$ ipython --no-banner

In [1]: import numpy as np

In [2]: np.set_printoptions(precision=3, suppress=True, linewidth=200)

In [3]: mat = np.loadtxt("case17.csv", delimiter=",")

In [4]: mat
Out[4]: 
array([[0., 2., 1., 1., 0., 0.],
       [0., 0., 0., 1., 3., 1.],
       [0., 0., 0., 1., 3., 3.],
       [0., 0., 0., 0., 0., 3.],
       [0., 0., 0., 0., 0., 3.],
       [0., 0., 0., 0., 0., 0.]])

In [5]: rng = np.random.default_rng(213)

In [6]: Y = mat + rng.integers(-2, 3, (6, 3)) @ rng.integers(-2, 3, (3, 6))

In [7]: Y
Out[7]: 
array([[-1.,  5.,  1., -4.,  6., -5.],
       [ 1., -1., -1.,  4., -1.,  4.],
       [-1.,  7., -3., -3.,  4., -1.],
       [-3.,  7., -1., -3., -2.,  0.],
       [-6.,  2.,  6., -4.,  2., -1.],
       [ 1.,  1., -1., -4.,  7., -4.]])

In [8]: np.round(np.linalg.svd(Y - mat, compute_uv=False), 3) + 0
Out[8]: array([18.265,  9.715,  8.602,  0.   ,  0.   ,  0.   ])

In [9]: np.linalg.matrix_rank(Y - mat, tol=1e-8)
Out[9]: np.int64(3)

In [10]: E = np.load("block10.npy")

In [11]: E
Out[11]: 
array([[0, 2, 2, 1, 3, 1, 1, 3, 2, 1, 0, 2, 2],
       [2, 0, 2, 2, 1, 3, 1, 1, 3, 2, 1, 0, 2],
       [2, 2, 0, 2, 2, 1, 3, 1, 1, 3, 2, 1, 0],
       [1, 2, 2, 0, 2, 2, 1, 3, 1, 1, 3, 2, 1],
       [3, 1, 2, 2, 0, 2, 2, 1, 3, 1, 1, 3, 2],
       [1, 3, 1, 2, 2, 0, 2, 2, 1, 3, 1, 1, 3],
       [1, 1, 3, 1, 2, 2, 0, 2, 2, 1, 3, 1, 1],
       [3, 1, 1, 3, 1, 2, 2, 0, 2, 2, 1, 3, 1],
       [2, 3, 1, 1, 3, 1, 2, 2, 0, 2, 2, 1, 3],
       [1, 2, 3, 1, 1, 3, 1, 2, 2, 0, 2, 2, 1],
       [0, 1, 2, 3, 1, 1, 3, 1, 2, 2, 0, 2, 2],
       [2, 0, 1, 2, 3, 1, 1, 3, 1, 2, 2, 0, 2],
       [2, 2, 0, 1, 2, 3, 1, 1, 3, 1, 2, 2, 0]])

In [12]: evals, evecs = np.linalg.eigh(E)

In [13]: x = np.array([6, 7, 7, -9, 2, 0, -6, 6, 4, 7, -5, -6, -5])

In [14]: (np.sign(evecs[:, -1].round(6)) == np.sign(evecs[0, -1].round(6))).astype(int)
Out[14]: array([1, 1, 1, 1, 1, 1, 1, 1, 1, 1, 1, 1, 1])

In [15]: x @ E @ x
Out[15]: np.int64(0)

In [16]: np.linalg.eigvalsh(E[1:, 1:])
Out[16]: array([-6.144, -5.853, -4.171, -3.629, -1.394, -1.335, -1.043, -0.471,  0.658,  1.744,  2.252, 19.387])

In [17]: x @ E @ x / (x @ x), round(float(evals[0]), 3), np.round(evals[-1], 3)
Out[17]: (np.float64(0.0), -6.285, np.float64(20.979))

In [18]: evals, evecs = np.linalg.eigh(E)

In [19]: (evals > 1e-8).sum(), (evals < -1e-8).sum()
Out[19]: (np.int64(5), np.int64(8))

In [20]: round(evals.sum(), 3), np.trace(E)
Out[20]: (np.float64(-0.0), np.int64(0))

In [21]: np.abs(evecs[:, -1]).round(6).argmax()
Out[21]: np.int64(4)

In [22]: evals
Out[22]: array([-6.285, -5.972, -4.586, -4.028, -2.745, -1.37 , -1.313, -0.727,  0.655,  0.76 ,  2.152,  2.481, 20.979])

In [23]: Y = np.array([[2, 0],
    ...:     [0, 1],
    ...:     [0, 0],
    ...:     [2, 1],
    ...:     [1, 2],
    ...:     [1, 0],
    ...:     [1, 1],
    ...:     [0, 0],
    ...:     [2, 2],
    ...:     [1, 1],
    ...:     [1, 0],
    ...:     [1, 0],
    ...:     [0, 1]])

In [24]: np.einsum("ij,ij->i", E, E)
Out[24]: array([42, 42, 42, 43, 51, 48, 40, 48, 51, 43, 42, 42, 42])

In [25]: E @ Y
Out[25]: 
array([[14, 17],
       [22, 15],
       [22, 16],
       [15, 11],
       [25, 14],
       [17, 19],
       [17, 12],
       [27, 15],
       [17, 17],
       [17, 11],
       [19, 17],
       [19, 15],
       [23, 15]])

In [26]: np.einsum("ij->j", E)
Out[26]: array([20, 20, 20, 21, 23, 22, 20, 22, 23, 21, 20, 20, 20])

In [27]: np.einsum("ik,kj->ji", E, Y)
Out[27]: 
array([[14, 22, 22, 15, 25, 17, 17, 27, 17, 17, 19, 19, 23],
       [17, 15, 16, 11, 14, 19, 12, 15, 17, 11, 17, 15, 15]])

In [28]: Y @ E
---------------------------------------------------------------------------
ValueError                                Traceback (most recent call last)
Cell In[28], line 1
----> 1 Y @ E

ValueError: matmul: Input operand 1 has a mismatch in its core dimension 0, with gufunc signature (n?,k),(k,m?)->(n?,m?) (size 13 is different from 2)

In [29]: np.linalg.matrix_rank(E @ Y)
Out[29]: np.int64(2)

In [30]: np.einsum("ik,kj->ij", E, Y)
Out[30]: 
array([[14, 17],
       [22, 15],
       [22, 16],
       [15, 11],
       [25, 14],
       [17, 19],
       [17, 12],
       [27, 15],
       [17, 17],
       [17, 11],
       [19, 17],
       [19, 15],
       [23, 15]])

In [31]: W0 = np.array([[1, 5, 0, 0, 0, 0],
    ...:     [5, 3, 0, 0, 0, 0],
    ...:     [5, 5, 0, 0, 0, 0],
    ...:     [0, 0, 1, 5, 0, 0],
    ...:     [0, 0, 5, 3, 0, 0],
    ...:     [0, 0, 5, 5, 0, 0],
    ...:     [0, 0, 0, 0, 1, 5],
    ...:     [0, 0, 0, 0, 5, 3],
    ...:     [0, 0, 0, 0, 5, 5]])

In [32]: t3 = np.stack([W0, -3 * W0, W0[::-1]])

In [33]: np.linalg.matrix_rank(t3.reshape(3, -1))
Out[33]: np.int64(2)

In [34]: np.linalg.norm(t3, axis=(1, 2))
Out[34]: array([18.166, 54.498, 18.166])

In [35]: np.einsum("bij,cij->bc", t3, t3)
Out[35]: 
array([[ 330, -990,   94],
       [-990, 2970, -282],
       [  94, -282,  330]])

In [36]: t3.sum(axis=0)
Out[36]: 
array([[ -2, -10,   0,   0,   5,   5],
       [-10,  -6,   0,   0,   5,   3],
       [-10, -10,   0,   0,   1,   5],
       [  0,   0,   3,  -5,   0,   0],
       [  0,   0,  -5,  -3,   0,   0],
       [  0,   0,  -9,  -5,   0,   0],
       [  5,   5,   0,   0,  -2, -10],
       [  5,   3,   0,   0, -10,  -6],
       [  1,   5,   0,   0, -10, -10]])

In [37]: feats = np.array([[3, 3, 3, 3, 3, 3],
    ...:     [0, 1, 0, 1, 0, 1],
    ...:     [2, 2, 2, 2, 2, 2],
    ...:     [3, 3, 3, 3, 3, 3],
    ...:     [0, 1, 0, 1, 0, 1],
    ...:     [2, 2, 2, 2, 2, 2]])

In [38]: C2 = feats.T @ feats

In [39]: (feats @ feats.T).shape
Out[39]: (6, 6)

In [40]: C2
Out[40]: 
array([[26, 26, 26, 26, 26, 26],
       [26, 28, 26, 28, 26, 28],
       [26, 26, 26, 26, 26, 26],
       [26, 28, 26, 28, 26, 28],
       [26, 26, 26, 26, 26, 26],
       [26, 28, 26, 28, 26, 28]])

In [41]: np.allclose(C2, C2.T)
Out[41]: True

In [42]: np.round(np.linalg.eigvalsh(C2)[::-1], 3) + 0
Out[42]: array([159.058,   2.942,   0.   ,   0.   ,   0.   ,   0.   ])

In [43]: np.linalg.matrix_rank(C2)
Out[43]: np.int64(2)

In [44]: np.trace(C2), (feats ** 2).sum()
Out[44]: (np.int64(162), np.int64(162))

In [45]: U, s, Vh = np.linalg.svd(feats)

In [46]: evecs = Vh[:(s > 1e-8).sum()]

In [47]: x = feats[2] + -1 * feats[3] + rng.integers(2) * np.eye(6)[2]

In [48]: x
Out[48]: array([-1., -1., -1., -1., -1., -1.])

In [49]: np.round(evecs.T @ evecs, 3) + 0
Out[49]: 
array([[0.333, 0.   , 0.333, 0.   , 0.333, 0.   ],
       [0.   , 0.333, 0.   , 0.333, 0.   , 0.333],
       [0.333, 0.   , 0.333, 0.   , 0.333, 0.   ],
       [0.   , 0.333, 0.   , 0.333, 0.   , 0.333],
       [0.333, 0.   , 0.333, 0.   , 0.333, 0.   ],
       [0.   , 0.333, 0.   , 0.333, 0.   , 0.333]])

In [50]: np.linalg.matrix_rank(np.vstack([feats, x]))
Out[50]: np.int64(2)

In [51]: np.diag(evecs.T @ evecs)
Out[51]: array([0.333, 0.333, 0.333, 0.333, 0.333, 0.333])
